$ python3 -q
>>> import numpy as np
>>> np.set_printoptions(precision=2, suppress=True, linewidth=200, legacy="1.25")
>>> A = np.loadtxt("case4.csv", delimiter=",")
>>> A
array([[11.,  3.,  2.,  5.],
       [ 7.,  1.,  0.,  0.],
       [ 8.,  4.,  0.,  0.],
       [ 5.,  2.,  0.,  0.],
       [ 7.,  1.,  0.,  0.],
       [ 7.,  1.,  0.,  0.],
       [ 5.,  2.,  0.,  0.],
       [ 8.,  5.,  0.,  1.],
       [ 8.,  2.,  0.,  0.],
       [ 5.,  2.,  0.,  0.],
       [10.,  2.,  0.,  2.],
       [11.,  6.,  2.,  8.],
       [ 6.,  4.,  0.,  0.],
       [ 9.,  3.,  0.,  1.],
       [ 8.,  6.,  0.,  2.],
       [ 5.,  7.,  0.,  0.],
       [ 7.,  5.,  0.,  0.],
       [ 8.,  7.,  0.,  3.],
       [ 5.,  7.,  0.,  0.],
       [ 9.,  1.,  0.,  0.],
       [ 5.,  5.,  0.,  0.],
       [ 7.,  3.,  0.,  0.],
       [10.,  3.,  0.,  3.],
       [11.,  4.,  2.,  6.],
       [11.,  7.,  2.,  9.],
       [ 5.,  3.,  0.,  0.],
       [ 9.,  2.,  0.,  0.]])
>>> M2 = A / np.linalg.norm(A, axis=1)
Traceback (most recent call last):
  File "<python-input-4>", line 1, in <module>
    M2 = A / np.linalg.norm(A, axis=1)
         ~~^~~~~~~~~~~~~~~~~~~~~~~~~~~
ValueError: operands could not be broadcast together with shapes (27,4) (27,) 
>>> M2 = A / np.linalg.norm(A, axis=1, keepdims=True)
>>> C2 = M2 @ M2.T
>>> (C2 - 2 * np.eye(27)).round(6).argmax(axis=1)
array([23,  4, 21,  6,  1,  1,  3, 25, 26,  3, 22, 24, 16,  3, 17, 18, 12, 14, 15,  1, 15,  3, 10,  0, 11, 12,  8])
>>> np.linalg.norm(M2, axis=1)
array([1., 1., 1., 1., 1., 1., 1., 1., 1., 1., 1., 1., 1., 1., 1., 1., 1., 1., 1., 1., 1., 1., 1., 1., 1., 1., 1.])
>>> C2[22]
array([0.98, 0.95, 0.95, 0.96, 0.95, 0.95, 0.96, 0.95, 0.96, 0.96, 0.99, 0.93, 0.92, 0.98, 0.94, 0.76, 0.91, 0.92, 0.76, 0.95, 0.85, 0.95, 1.  , 0.97, 0.91, 0.93, 0.96])
>>> C2 = np.cov(A, rowvar=False)
>>> C2.shape
(4, 4)
>>> A.std(axis=0)
array([2.07, 2.  , 0.71, 2.54])
>>> np.polyfit(A[:, 1], A[:, 3], 1)
array([ 0.54, -0.49])
>>> hat = A @ np.linalg.solve(A.T @ A, A.T)
>>> np.round(np.linalg.eigvalsh(hat), 2) + 0
array([0., 0., 0., 0., 0., 0., 0., 0., 0., 0., 0., 0., 0., 0., 0., 0., 0., 0., 0., 0., 0., 0., 0., 1., 1., 1., 1.])
>>> np.round(hat @ A[:, 2], 2) + 0
array([2., 0., 0., 0., 0., 0., 0., 0., 0., 0., 0., 2., 0., 0., 0., 0., 0., 0., 0., 0., 0., 0., 0., 2., 2., 0., 0.])
>>> cen = A - A.mean(axis=0)
>>> V = np.linalg.svd(cen)[2][:3]
>>> M2 = cen - cen @ V.T @ V
>>> (cen @ V.T).std(axis=0)
array([3.24, 1.98, 0.9 ])
>>> M2.std(axis=0)
array([0.02, 0.02, 0.26, 0.08])
>>> np.diag(V.T @ V)
array([1.  , 1.  , 0.1 , 0.91])
>>> np.round(np.cov(cen @ V.T, rowvar=False), 2) + 0
array([[10.9 ,  0.  ,  0.  ],
       [ 0.  ,  4.05,  0.  ],
       [ 0.  ,  0.  ,  0.84]])
>>> M2 = A / np.sqrt((A ** 2).mean(axis=1, keepdims=True))
>>> M2[22]
array([1.84, 0.55, 0.  , 0.55])
>>> np.linalg.matrix_rank(A - A.mean(axis=1, keepdims=True))
3
>>> m1 = np.diag(np.array([4, -4, 5, -2, 5, -5, 3, 4, 7, -1, 9]))
>>> m1
array([[ 4,  0,  0,  0,  0,  0,  0,  0,  0,  0,  0],
       [ 0, -4,  0,  0,  0,  0,  0,  0,  0,  0,  0],
       [ 0,  0,  5,  0,  0,  0,  0,  0,  0,  0,  0],
       [ 0,  0,  0, -2,  0,  0,  0,  0,  0,  0,  0],
       [ 0,  0,  0,  0,  5,  0,  0,  0,  0,  0,  0],
       [ 0,  0,  0,  0,  0, -5,  0,  0,  0,  0,  0],
       [ 0,  0,  0,  0,  0,  0,  3,  0,  0,  0,  0],
       [ 0,  0,  0,  0,  0,  0,  0,  4,  0,  0,  0],
       [ 0,  0,  0,  0,  0,  0,  0,  0,  7,  0,  0],
       [ 0,  0,  0,  0,  0,  0,  0,  0,  0, -1,  0],
       [ 0,  0,  0,  0,  0,  0,  0,  0,  0,  0,  9]])
>>> # triangular: eigenvalues sit on the diagonal
>>> (m1 + m1.T) / 2
array([[ 4.,  0.,  0.,  0.,  0.,  0.,  0.,  0.,  0.,  0.,  0.],
       [ 0., -4.,  0.,  0.,  0.,  0.,  0.,  0.,  0.,  0.,  0.],
       [ 0.,  0.,  5.,  0.,  0.,  0.,  0.,  0.,  0.,  0.,  0.],
       [ 0.,  0.,  0., -2.,  0.,  0.,  0.,  0.,  0.,  0.,  0.],
       [ 0.,  0.,  0.,  0.,  5.,  0.,  0.,  0.,  0.,  0.,  0.],
       [ 0.,  0.,  0.,  0.,  0., -5.,  0.,  0.,  0.,  0.,  0.],
       [ 0.,  0.,  0.,  0.,  0.,  0.,  3.,  0.,  0.,  0.,  0.],
       [ 0.,  0.,  0.,  0.,  0.,  0.,  0.,  4.,  0.,  0.,  0.],
       [ 0.,  0.,  0.,  0.,  0.,  0.,  0.,  0.,  7.,  0.,  0.],
       [ 0.,  0.,  0.,  0.,  0.,  0.,  0.,  0.,  0., -1.,  0.],
       [ 0.,  0.,  0.,  0.,  0.,  0.,  0.,  0.,  0.,  0.,  9.]])
>>> np.allclose(m1, m1.T)
True
>>> m1 @ m1
array([[16,  0,  0,  0,  0,  0,  0,  0,  0,  0,  0],
       [ 0, 16,  0,  0,  0,  0,  0,  0,  0,  0,  0],
       [ 0,  0, 25,  0,  0,  0,  0,  0,  0,  0,  0],
       [ 0,  0,  0,  4,  0,  0,  0,  0,  0,  0,  0],
       [ 0,  0,  0,  0, 25,  0,  0,  0,  0,  0,  0],
       [ 0,  0,  0,  0,  0, 25,  0,  0,  0,  0,  0],
       [ 0,  0,  0,  0,  0,  0,  9,  0,  0,  0,  0],
       [ 0,  0,  0,  0,  0,  0,  0, 16,  0,  0,  0],
       [ 0,  0,  0,  0,  0,  0,  0,  0, 49,  0,  0],
       [ 0,  0,  0,  0,  0,  0,  0,  0,  0,  1,  0],
       [ 0,  0,  0,  0,  0,  0,  0,  0,  0,  0, 81]])
>>> np.linalg.matrix_power(m1, 2)
array([[16,  0,  0,  0,  0,  0,  0,  0,  0,  0,  0],
       [ 0, 16,  0,  0,  0,  0,  0,  0,  0,  0,  0],
       [ 0,  0, 25,  0,  0,  0,  0,  0,  0,  0,  0],
       [ 0,  0,  0,  4,  0,  0,  0,  0,  0,  0,  0],
       [ 0,  0,  0,  0, 25,  0,  0,  0,  0,  0,  0],
       [ 0,  0,  0,  0,  0, 25,  0,  0,  0,  0,  0],
       [ 0,  0,  0,  0,  0,  0,  9,  0,  0,  0,  0],
       [ 0,  0,  0,  0,  0,  0,  0, 16,  0,  0,  0],
       [ 0,  0,  0,  0,  0,  0,  0,  0, 49,  0,  0],
       [ 0,  0,  0,  0,  0,  0,  0,  0,  0,  1,  0],
       [ 0,  0,  0,  0,  0,  0,  0,  0,  0,  0, 81]])
>>> M2 = np.linalg.inv(m1)
>>> m1 @ M2
array([[1., 0., 0., 0., 0., 0., 0., 0., 0., 0., 0.],
       [0., 1., 0., 0., 0., 0., 0., 0., 0., 0., 0.],
       [0., 0., 1., 0., 0., 0., 0., 0., 0., 0., 0.],
       [0., 0., 0., 1., 0., 0., 0., 0., 0., 0., 0.],
       [0., 0., 0., 0., 1., 0., 0., 0., 0., 0., 0.],
       [0., 0., 0., 0., 0., 1., 0., 0., 0., 0., 0.],
       [0., 0., 0., 0., 0., 0., 1., 0., 0., 0., 0.],
       [0., 0., 0., 0., 0., 0., 0., 1., 0., 0., 0.],
       [0., 0., 0., 0., 0., 0., 0., 0., 1., 0., 0.],
       [0., 0., 0., 0., 0., 0., 0., 0., 0., 1., 0.],
       [0., 0., 0., 0., 0., 0., 0., 0., 0., 0., 1.]])
>>> np.allclose(M2, m1.T)
False
>>> (np.abs(M2) > 1e-9).astype(int)
array([[1, 0, 0, 0, 0, 0, 0, 0, 0, 0, 0],
       [0, 1, 0, 0, 0, 0, 0, 0, 0, 0, 0],
       [0, 0, 1, 0, 0, 0, 0, 0, 0, 0, 0],
       [0, 0, 0, 1, 0, 0, 0, 0, 0, 0, 0],
       [0, 0, 0, 0, 1, 0, 0, 0, 0, 0, 0],
       [0, 0, 0, 0, 0, 1, 0, 0, 0, 0, 0],
       [0, 0, 0, 0, 0, 0, 1, 0, 0, 0, 0],
       [0, 0, 0, 0, 0, 0, 0, 1, 0, 0, 0],
       [0, 0, 0, 0, 0, 0, 0, 0, 1, 0, 0],
       [0, 0, 0, 0, 0, 0, 0, 0, 0, 1, 0],
       [0, 0, 0, 0, 0, 0, 0, 0, 0, 0, 1]])
>>> np.linalg.inv(M2)
array([[ 4.,  0.,  0.,  0.,  0.,  0.,  0.,  0.,  0.,  0.,  0.],
       [-0., -4., -0., -0., -0., -0., -0., -0., -0., -0., -0.],
       [ 0.,  0.,  5.,  0.,  0.,  0.,  0.,  0.,  0.,  0.,  0.],
       [-0., -0., -0., -2., -0., -0., -0., -0., -0., -0., -0.],
       [ 0.,  0.,  0.,  0.,  5.,  0.,  0.,  0.,  0.,  0.,  0.],
       [-0., -0., -0., -0., -0., -5., -0., -0., -0., -0., -0.],
       [ 0.,  0.,  0.,  0.,  0.,  0.,  3.,  0.,  0.,  0.,  0.],
       [ 0.,  0.,  0.,  0.,  0.,  0.,  0.,  4.,  0.,  0.,  0.],
       [ 0.,  0.,  0.,  0.,  0.,  0.,  0.,  0.,  7.,  0.,  0.],
       [-0., -0., -0., -0., -0., -0., -0., -0., -0., -1., -0.],
       [ 0.,  0.,  0.,  0.,  0.,  0.,  0.,  0.,  0.,  0.,  9.]])
>>> ev, V = np.linalg.eigh(m1)
>>> np.linalg.eigvalsh(m1 + 4 * np.eye(11))
array([-1.,  0.,  2.,  3.,  7.,  8.,  8.,  9.,  9., 11., 13.])
>>> V @ np.diag(ev) @ V.T
array([[ 4.,  0.,  0.,  0.,  0.,  0.,  0.,  0.,  0.,  0.,  0.],
       [ 0., -4.,  0.,  0.,  0.,  0.,  0.,  0.,  0.,  0.,  0.],
       [ 0.,  0.,  5.,  0.,  0.,  0.,  0.,  0.,  0.,  0.,  0.],
       [ 0.,  0.,  0., -2.,  0.,  0.,  0.,  0.,  0.,  0.,  0.],
       [ 0.,  0.,  0.,  0.,  5.,  0.,  0.,  0.,  0.,  0.,  0.],
       [ 0.,  0.,  0.,  0.,  0., -5.,  0.,  0.,  0.,  0.,  0.],
       [ 0.,  0.,  0.,  0.,  0.,  0.,  3.,  0.,  0.,  0.,  0.],
       [ 0.,  0.,  0.,  0.,  0.,  0.,  0.,  4.,  0.,  0.,  0.],
       [ 0.,  0.,  0.,  0.,  0.,  0.,  0.,  0.,  7.,  0.,  0.],
       [ 0.,  0.,  0.,  0.,  0.,  0.,  0.,  0.,  0., -1.,  0.],
       [ 0.,  0.,  0.,  0.,  0.,  0.,  0.,  0.,  0.,  0.,  9.]])
>>> np.unique(ev.round(6) + 0, return_counts=True)[1]
array([1, 1, 1, 1, 1, 2, 2, 1, 1])
>>> np.abs(V[:, -1])
array([0., 0., 0., 0., 0., 0., 0., 0., 0., 0., 1.])
>>> np.linalg.svd(m1, compute_uv=False)
array([9., 7., 5., 5., 5., 4., 4., 4., 3., 2., 1.])
>>> F = np.loadtxt("m.csv", delimiter=",")
>>> F
array([[0., 0., 0., 0., 0., 0., 1., 0.],
       [0., 0., 1., 0., 0., 0., 0., 0.],
       [0., 0., 0., 0., 0., 1., 0., 0.],
       [1., 0., 0., 0., 0., 0., 0., 0.],
       [0., 0., 0., 1., 0., 0., 0., 0.],
       [0., 0., 0., 0., 0., 0., 0., 1.],
       [0., 1., 0., 0., 0., 0., 0., 0.],
       [0., 0., 0., 0., 1., 0., 0., 0.]])
>>> # keeps lengths
>>> x = np.array([3, 0, 0, -1, 1, -4, 5, 0])
>>> F.T @ (F @ x)
array([ 3.,  0.,  0., -1.,  1., -4.,  5.,  0.])
>>> round(np.linalg.norm(x), 2), round(np.linalg.norm(F @ x), 2)
(7.21, 7.21)
>>> np.linalg.inv(F)
array([[0., 0., 0., 1., 0., 0., 0., 0.],
       [0., 0., 0., 0., 0., 0., 1., 0.],
       [0., 1., 0., 0., 0., 0., 0., 0.],
       [0., 0., 0., 0., 1., 0., 0., 0.],
       [0., 0., 0., 0., 0., 0., 0., 1.],
       [0., 0., 1., 0., 0., 0., 0., 0.],
       [1., 0., 0., 0., 0., 0., 0., 0.],
       [0., 0., 0., 0., 0., 1., 0., 0.]])
>>> u = np.array([6, 4])
>>> np.cross(F[7, :3], F[2, :3])
array([0., 0., 0.])
>>> K = np.loadtxt("w.csv", delimiter=",")
>>> K
array([[ 1.5,  2.1, -1.2, -2.1,  2.5,  0.5,  1.7, -1.6, -1.6, -0.7],
       [-1.6,  0.8,  0.8, -0.4, -1.7, -2.4, -0.1,  0.4,  0. , -0.1],
       [ 0.2, -1.4, -0.2, -0.8,  0.2, -0.3, -1.7, -0.9, -1.7, -1.5],
       [ 0.5,  0.5, -0.5,  0. ,  0.7, -1.1,  1.3,  0.6, -0.6, -0.5],
       [-1.2,  1.9, -0.7, -0.8, -2.2, -0.7,  0.5,  1.9,  1.7, -0.9],
       [-0.7,  0.3,  1. ,  0.8,  0.6, -0.1, -1.3,  2.8, -1.2, -0.2],
       [ 1.3, -1.4,  1.6,  1.6,  1. , -0.5,  0.4, -0.9,  1. , -2.1],
       [ 0.1,  1.2,  1. , -2.6,  1.2,  0.1, -2.6, -0.5, -0.9, -0.3],
       [-0.2,  0.6, -0.6, -1.2,  0.2, -0.8, -1.6,  0.6, -0.5, -1.3],
       [ 0. ,  1.8,  2.5,  0.9,  0.9,  0.4, -0.1, -1.1,  1.8, -0.5],
       [ 1. ,  0.7,  1.1, -1.2, -0.2,  0.2,  1.7,  0.3,  0.8, -2. ],
       [ 3.5,  1.5,  1.5, -2. , -6.5, -1. ,  3. ,  2. , -0.5,  9. ],
       [-0.5, -0.6, -1.8, -0.3,  0.9, -2.3,  1. ,  0.6,  1.2,  1.1]])
>>> u = np.array([3, 2])
>>> np.cross(K[4, :3], K[1, :3])
array([2.08, 2.08, 2.08])
>>> np.polyval(u, K[4])
array([-1.6,  7.7, -0.1, -0.4, -4.6, -0.1,  3.5,  7.7,  7.1, -0.7])
>>> M = np.array([[3, 0, 0, 2, 0, 0],
...     [0, 3, 2, 0, 0, 0],
...     [0, 2, 1, 0, 0, 0],
...     [3, 0, 0, 4, 0, 0],
...     [0, 0, 0, 0, 4, 0],
...     [0, 0, 0, 0, 4, 2]])
>>> # splits into 3 blocks
>>> M2 = np.c_[K[:, :1] @ np.array([[1]]), np.array([0, 1, 5, 4, 3, 1, 4, 1, 1, 3, 5, 3, 2])]
>>> M2
array([[ 1.5,  0. ],
       [-1.6,  1. ],
       [ 0.2,  5. ],
       [ 0.5,  4. ],
       [-1.2,  3. ],
       [-0.7,  1. ],
       [ 1.3,  4. ],
       [ 0.1,  1. ],
       [-0.2,  1. ],
       [ 0. ,  3. ],
       [ 1. ,  5. ],
       [ 3.5,  3. ],
       [-0.5,  2. ]])
>>> np.linalg.matrix_rank(M2)
2
>>> np.round(np.linalg.norm(M2 - K @ np.linalg.lstsq(K, M2)[0], axis=0), 2) + 0
array([0.  , 5.14])
